% python3 -q
>>> import numpy as np
>>> np.set_printoptions(precision=3, suppress=True, linewidth=160, legacy="1.25")
>>> rnd = lambda a: np.round(a, 3) + 0
>>> A = np.loadtxt("test3.csv", delimiter=",")
>>> A
array([[ 3.943, -0.668, -0.127],
       [-0.668, -0.883,  0.413],
       [-0.127,  0.413,  4.94 ]])
>>> [round(float(np.linalg.det(A[:i, :i])), 2) + 0 for i in range(1, 4)]
[3.94, -3.93, -19.99]
>>> rnd(np.linalg.eigvalsh(A).min())
-1.0
>>> ev, V = np.linalg.eig(A)
>>> rnd(np.sort(np.linalg.eigvals(np.linalg.inv(A))))
array([-1.  ,  0.2 ,  0.25])
>>> rnd(np.sort(np.linalg.eigvals(A.T)))
array([-1.,  4.,  5.])
>>> rnd(ev)
array([-1.,  4.,  5.])
>>> Q = A.astype(float).copy()
>>> for j in range(3):
...     Q[:, j] -= Q[:, :j] @ (Q[:, :j].T @ Q[:, j])
...     Q[:, j] /= np.linalg.norm(Q[:, j])
... 
>>> rnd(Q)
array([[ 0.985, -0.143,  0.092],
       [-0.167, -0.916,  0.364],
       [-0.032,  0.374,  0.927]])
>>> rnd(Q.T @ Q)
array([[1., 0., 0.],
       [0., 1., 0.],
       [0., 0., 1.]])
>>> Q, V = np.linalg.qr(A[:, :2])[0], np.linalg.qr(A[:, 2:])[0]
>>> sv = np.linalg.svd(Q.T @ V, compute_uv=False)
>>> rnd(sv)
array([0.308])
>>> rnd(np.linalg.norm(Q @ Q.T - V @ V.T, 2))
1.0
>>> rng = np.random.default_rng(651)
>>> t = np.sort(rng.uniform(-2, 2, 22))
>>> data = np.c_[t, t ** 2, t ** 3] @ np.array([[-3, 3, 1, 3], [-2, -2, 2, -3], [3, -1, 3, -2]])
>>> rnd(data)
array([[-24.414,  -6.033, -16.881,  -2.341],
       [-12.272,  -5.802,  -8.544,  -4.322],
       [-10.126,  -5.625,  -7.126,  -4.5  ],
       [ -6.285,  -5.121,  -4.647,  -4.583],
       [ -3.853,  -4.6  ,  -3.126,  -4.389],
       [ -3.755,  -4.573,  -3.066,  -4.375],
       [ -3.285,  -4.441,  -2.778,  -4.3  ],
       [  0.666,  -1.184,  -0.222,  -1.258],
       [  0.126,  -0.134,  -0.04 ,  -0.136],
       [ -0.325,   0.285,   0.127,   0.274],
       [ -0.58 ,   0.464,   0.258,   0.427],
       [ -1.276,   0.8  ,   0.848,   0.596],
       [ -2.151,   0.565,   3.813,  -0.656],
       [ -2.136,   0.366,   4.647,  -1.151],
       [ -2.018,   0.036,   5.874,  -1.919],
       [ -1.925,  -0.139,   6.479,  -2.31 ],
       [ -1.356,  -0.936,   9.044,  -4.026],
       [  0.538,  -2.856,  14.667,  -7.96 ],
       [  0.847,  -3.132,  15.444,  -8.513],
       [  2.084,  -4.184,  18.369, -10.612],
       [  3.108,  -5.008,  20.629, -12.243],
       [  7.091,  -7.978,  28.629, -18.067]])
>>> rnd(np.linalg.norm(A, 2))
5.0
>>> rnd(A[2] @ A[0])
-1.404
>>> rnd(np.linalg.norm(A, 1)), rnd(np.linalg.norm(A, np.inf))
(5.48, 5.48)
>>> def softmax(z):
...     e = np.exp(z - z.max(axis=-1, keepdims=True))
...     return e / e.sum(axis=-1, keepdims=True)
... 
>>> rnd(softmax(data).sum(axis=1))
array([1., 1., 1., 1., 1., 1., 1., 1., 1., 1., 1., 1., 1., 1., 1., 1., 1., 1., 1., 1., 1., 1.])
>>> rnd(softmax(10 * data[20]))
array([0., 0., 1., 0.])
>>> S = data @ data.T / np.sqrt(4)
>>> rnd(softmax(S)[20] @ data)
array([  7.091,  -7.978,  28.629, -18.067])
>>> softmax(S).round(6).argmax(axis=1)
array([ 0,  0,  0,  0,  0,  0,  0, 21, 21,  0,  0,  0, 21, 21, 21, 21, 21, 21, 21, 21, 21, 21])
>>> M = np.load("block4.npy")
>>> rnd(M)
array([[ 0.355, -0.304, -0.355, -0.101],
       [-0.304,  0.261,  0.304,  0.087],
       [-0.355,  0.304,  0.355,  0.101],
       [-0.101,  0.087,  0.101,  0.029]])
>>> U, sv, Vt = np.linalg.svd(M)
>>> V = Vt[:(sv > 1e-8).sum()]
>>> vec = M[2] + 4 * M[0] + rng.integers(2) * np.eye(4)[1]
>>> rnd(vec)
array([ 1.065, -0.913, -1.065, -0.304])
>>> np.linalg.matrix_rank(np.vstack([M, vec]))
1
>>> np.allclose(V.T @ V @ vec, vec)
True
>>> vec = np.array([3, 1, 0, 1])
>>> rnd(np.eye(4) - M)
array([[ 0.645,  0.304,  0.355,  0.101],
       [ 0.304,  0.739, -0.304, -0.087],
       [ 0.355, -0.304,  0.645, -0.101],
       [ 0.101, -0.087, -0.101,  0.971]])
>>> rnd((vec - M @ vec) @ (M @ vec))
0.0
>>> rnd(M @ M @ vec)
array([ 0.659, -0.565, -0.659, -0.188])
>>> X = np.load("layer13.npy")
>>> X
array([[-23.,  17.,  -2.],
       [-30.,  26.,  -4.],
       [-30.,  17.,   5.]])
>>> Q, R = np.linalg.qr(X)
>>> np.allclose(R.T @ R, X.T @ X)
True
>>> Q.shape, R.shape
((3, 3), (3, 3))
>>> rnd(R)
array([[ 48.26 , -34.832,   0.332],
       [  0.   ,  -6.38 ,   6.497],
       [  0.   ,   0.   ,   1.637]])
>>> rnd(abs(R[0, 0])), rnd(np.linalg.norm(X[:, 0]))
(48.26, 48.26)
